$ python3 -q
>>> import numpy as np
>>> import numpy.linalg as la
>>> np.set_printoptions(precision=2, suppress=True, linewidth=200, legacy="1.25")
>>> rnd = lambda a: np.round(a, 2) + 0
>>> M = np.array([[0, 0, 0, 1, 0, 0, 0],
...     [0, 0, 0, 0, 1, 0, 0],
...     [0, 0, 0, 0, 0, 1, 0],
...     [1, 0, 0, 0, 0, 0, 0],
...     [0, 0, 1, 0, 0, 0, 0],
...     [0, 0, 0, 0, 0, 0, 1],
...     [0, 1, 0, 0, 0, 0, 0]])
>>> # orthonormal columns
>>> U, s, VT = la.svd(M, full_matrices=False)
>>> rnd(np.sqrt((s ** 2).sum())), rnd(la.norm(M))
(2.65, 2.65)
>>> U.T @ M @ VT.T
array([[1., 0., 0., 0., 0., 0., 0.],
       [0., 1., 0., 0., 0., 0., 0.],
       [0., 0., 1., 0., 0., 0., 0.],
       [0., 0., 0., 1., 0., 0., 0.],
       [0., 0., 0., 0., 1., 0., 0.],
       [0., 0., 0., 0., 0., 1., 0.],
       [0., 0., 0., 0., 0., 0., 1.]])
>>> s
array([1., 1., 1., 1., 1., 1., 1.])
>>> (s > 1e-8).sum()
7
>>> np.allclose(U * s @ VT, M)
True
>>> x0 = np.array([-1, 0, -2, 0, 0, -2, 0])
>>> 7 - la.matrix_rank(M - np.eye(7), tol=1e-8)
2
>>> rnd(np.abs(la.eigvals(M)))
array([1., 1., 1., 1., 1., 1., 1.])
>>> np.flatnonzero(la.matrix_power((M != 0) + (M.T != 0) + np.eye(7), 7)[2])
array([1, 2, 4, 5, 6])
>>> rnd(la.det(M))
-1.0
>>> (M != 0).astype(int)
array([[0, 0, 0, 1, 0, 0, 0],
       [0, 0, 0, 0, 1, 0, 0],
       [0, 0, 0, 0, 0, 1, 0],
       [1, 0, 0, 0, 0, 0, 0],
       [0, 0, 1, 0, 0, 0, 0],
       [0, 0, 0, 0, 0, 0, 1],
       [0, 1, 0, 0, 0, 0, 0]])
>>> (la.matrix_power((M != 0) + (M.T != 0) + np.eye(7), 7) > 0).astype(int)
array([[1, 0, 0, 1, 0, 0, 0],
       [0, 1, 1, 0, 1, 1, 1],
       [0, 1, 1, 0, 1, 1, 1],
       [1, 0, 0, 1, 0, 0, 0],
       [0, 1, 1, 0, 1, 1, 1],
       [0, 1, 1, 0, 1, 1, 1],
       [0, 1, 1, 0, 1, 1, 1]])
>>> O, evecs = la.qr(M[:, :2])[0], la.qr(M[:, 2:])[0]
>>> s = la.svd(O.T @ evecs, compute_uv=False)
>>> (s > 0.9).sum()
0
>>> s
array([0., 0.])
>>> rnd(la.norm(O @ O.T - evecs @ evecs.T, 2))
1.0
>>> X = np.loadtxt("sample16.csv", delimiter=",")
>>> rnd(X)
array([[-0.36,  1.04,  1.06,  0.46, -0.22,  2.15,  0.35,  0.65,  0.6 ,  0.9 ,  0.1 , -0.23],
       [-0.43, -0.96,  2.15, -0.9 , -0.22,  1.12, -0.06,  0.16,  0.72,  0.03,  0.78, -0.01],
       [ 0.19,  1.83, -1.52,  1.33,  0.07,  0.42,  0.33,  0.32, -0.32,  0.66, -0.77, -0.16],
       [-0.39,  0.9 ,  1.21,  0.35, -0.23,  2.16,  0.33,  0.63,  0.64,  0.86,  0.17, -0.22],
       [ 0.41, -0.72, -1.39, -0.21,  0.24, -2.14, -0.3 , -0.61, -0.69, -0.81, -0.25,  0.2 ],
       [-0.14, -1.88,  1.33, -1.33, -0.04, -0.67, -0.36, -0.39,  0.24, -0.74,  0.72,  0.19],
       [ 0.17, -1.68, -0.04, -1.  ,  0.13, -1.81, -0.43, -0.64, -0.29, -1.  ,  0.31,  0.25],
       [-0.08,  1.84, -0.42,  1.16, -0.08,  1.53,  0.43,  0.59,  0.13,  0.97, -0.46, -0.24],
       [-0.09, -1.91,  1.11, -1.31, -0.01, -0.91, -0.39, -0.45,  0.14, -0.82,  0.67,  0.21],
       [-0.47, -0.35,  2.05, -0.52, -0.25,  1.67,  0.09,  0.37,  0.78,  0.36,  0.64, -0.09],
       [ 0.3 , -1.33, -0.67, -0.69,  0.19, -2.08, -0.4 , -0.67, -0.49, -0.97,  0.06,  0.24],
       [ 0.42, -0.66, -1.45, -0.17,  0.24, -2.13, -0.29, -0.6 , -0.7 , -0.79, -0.28,  0.2 ],
       [-0.35,  1.09,  1.  ,  0.5 , -0.21,  2.14,  0.36,  0.65,  0.59,  0.92,  0.07, -0.23],
       [ 0.45,  0.81, -2.15,  0.81,  0.23, -1.28,  0.02, -0.22, -0.75, -0.11, -0.75,  0.03],
       [-0.3 ,  1.32,  0.69,  0.69, -0.19,  2.08,  0.39,  0.67,  0.5 ,  0.97, -0.06, -0.24],
       [ 0.27, -1.42, -0.53, -0.77,  0.18, -2.03, -0.41, -0.67, -0.45, -0.99,  0.12,  0.25],
       [-0.38,  0.96,  1.14,  0.4 , -0.22,  2.15,  0.34,  0.64,  0.63,  0.88,  0.14, -0.22],
       [-0.01,  1.89, -0.7 ,  1.24, -0.05,  1.31,  0.42,  0.54,  0.02,  0.92, -0.55, -0.23],
       [ 0.04, -1.87,  0.58, -1.21,  0.06, -1.4 , -0.43, -0.57, -0.07, -0.95,  0.51,  0.24],
       [-0.38, -1.32,  2.07, -1.11, -0.18,  0.66, -0.16,  0.  ,  0.63, -0.21,  0.82,  0.05],
       [-0.08, -1.91,  1.1 , -1.31, -0.01, -0.93, -0.39, -0.45,  0.14, -0.83,  0.67,  0.21],
       [-0.47, -0.23,  2.01, -0.44, -0.25,  1.76,  0.11,  0.4 ,  0.79,  0.42,  0.6 , -0.1 ],
       [-0.09,  1.82, -0.34,  1.14, -0.09,  1.58,  0.43,  0.6 ,  0.16,  0.98, -0.44, -0.24],
       [ 0.33, -1.22, -0.84, -0.6 ,  0.2 , -2.12, -0.38, -0.66, -0.54, -0.95,  0.  ,  0.24],
       [ 0.18, -1.67, -0.05, -0.99,  0.13, -1.82, -0.43, -0.64, -0.3 , -1.  ,  0.3 ,  0.25],
       [ 0.05, -1.87,  0.56, -1.2 ,  0.06, -1.42, -0.43, -0.57, -0.08, -0.95,  0.51,  0.24],
       [ 0.22, -1.57, -0.26, -0.9 ,  0.15, -1.93, -0.42, -0.66, -0.37, -1.  ,  0.22,  0.25],
       [-0.41, -1.12,  2.13, -1.  , -0.2 ,  0.93, -0.1 ,  0.09,  0.69, -0.08,  0.8 ,  0.02],
       [ 0.35, -1.12, -0.96, -0.53,  0.21, -2.14, -0.37, -0.66, -0.58, -0.93, -0.05,  0.23],
       [ 0.27,  1.7 , -1.76,  1.29,  0.11,  0.04,  0.28,  0.21, -0.44,  0.52, -0.81, -0.13],
       [-0.14, -1.88,  1.33, -1.33, -0.04, -0.67, -0.36, -0.39,  0.24, -0.74,  0.73,  0.19],
       [-0.11,  1.8 , -0.28,  1.12, -0.1 ,  1.62,  0.43,  0.61,  0.18,  0.98, -0.42, -0.25],
       [ 0.15,  1.88, -1.35,  1.33,  0.04,  0.64,  0.36,  0.38, -0.25,  0.74, -0.73, -0.18],
       [-0.46, -0.59,  2.12, -0.68, -0.24,  1.48,  0.03,  0.29,  0.77,  0.23,  0.7 , -0.06],
       [-0.33,  1.18,  0.88,  0.57, -0.21,  2.13,  0.38,  0.66,  0.56,  0.94,  0.02, -0.24],
       [ 0.34, -1.15, -0.92, -0.54,  0.21, -2.13, -0.37, -0.66, -0.57, -0.93, -0.04,  0.23],
       [ 0.39,  1.26, -2.09,  1.07,  0.19, -0.75,  0.14, -0.03, -0.65,  0.16, -0.82, -0.04],
       [ 0.31, -1.29, -0.73, -0.66,  0.19, -2.09, -0.39, -0.66, -0.51, -0.96,  0.04,  0.24],
       [ 0.43,  1.  , -2.14,  0.93,  0.21, -1.08,  0.07, -0.14, -0.72,  0.  , -0.79,  0.  ],
       [-0.4 , -1.2 ,  2.11, -1.04, -0.19,  0.83, -0.13,  0.06,  0.67, -0.13,  0.81,  0.03],
       [ 0.35, -1.1 , -0.99, -0.5 ,  0.21, -2.14, -0.36, -0.65, -0.58, -0.92, -0.07,  0.23],
       [-0.31,  1.28,  0.74,  0.65, -0.19,  2.1 ,  0.39,  0.66,  0.52,  0.96, -0.03, -0.24],
       [ 0.45, -0.37, -1.68,  0.04,  0.25, -2.06, -0.24, -0.55, -0.75, -0.68, -0.4 ,  0.17],
       [-0.31, -1.6 ,  1.88, -1.25, -0.13,  0.18, -0.25, -0.15,  0.51, -0.43,  0.83,  0.11],
       [-0.27,  1.42,  0.54,  0.76, -0.18,  2.04,  0.41,  0.67,  0.45,  0.99, -0.12, -0.25],
       [ 0.47, -0.01, -1.9 ,  0.29,  0.26, -1.9 , -0.16, -0.46, -0.78, -0.53, -0.53,  0.13],
       [-0.17,  1.7 ,  0.  ,  1.02, -0.12,  1.79,  0.43,  0.64,  0.28,  1.  , -0.32, -0.25],
       [-0.35,  1.09,  1.  ,  0.5 , -0.21,  2.14,  0.36,  0.65,  0.59,  0.92,  0.07, -0.23],
       [-0.04, -1.91,  0.92, -1.29,  0.02, -1.11, -0.41, -0.5 ,  0.06, -0.88,  0.62,  0.22]])
>>> # rank 2
>>> labels = X[:, 7] > np.median(X[:, 7])
>>> r0 = X[labels].mean(axis=0) - X[~labels].mean(axis=0)
>>> np.argsort(-np.abs(r0).round(6), kind="stable")
array([ 5,  1,  9,  2,  7,  3,  8,  6,  0, 11,  4, 10])
>>> (((X - X.mean(axis=0)) @ r0 > 0) == labels).mean()
1.0
>>> rnd(r0)
array([-0.45,  1.87,  1.09,  0.95, -0.28,  3.06,  0.57,  0.97,  0.75,  1.41, -0.05, -0.35])
>>> labels.astype(int)
array([1, 1, 1, 1, 0, 0, 0, 1, 0, 1, 0, 0, 1, 0, 1, 0, 1, 1, 0, 1, 0, 1, 1, 0, 0, 0, 0, 1, 0, 1, 0, 1, 1, 1, 1, 0, 0, 0, 0, 1, 0, 1, 0, 0, 1, 0, 1, 1, 0])
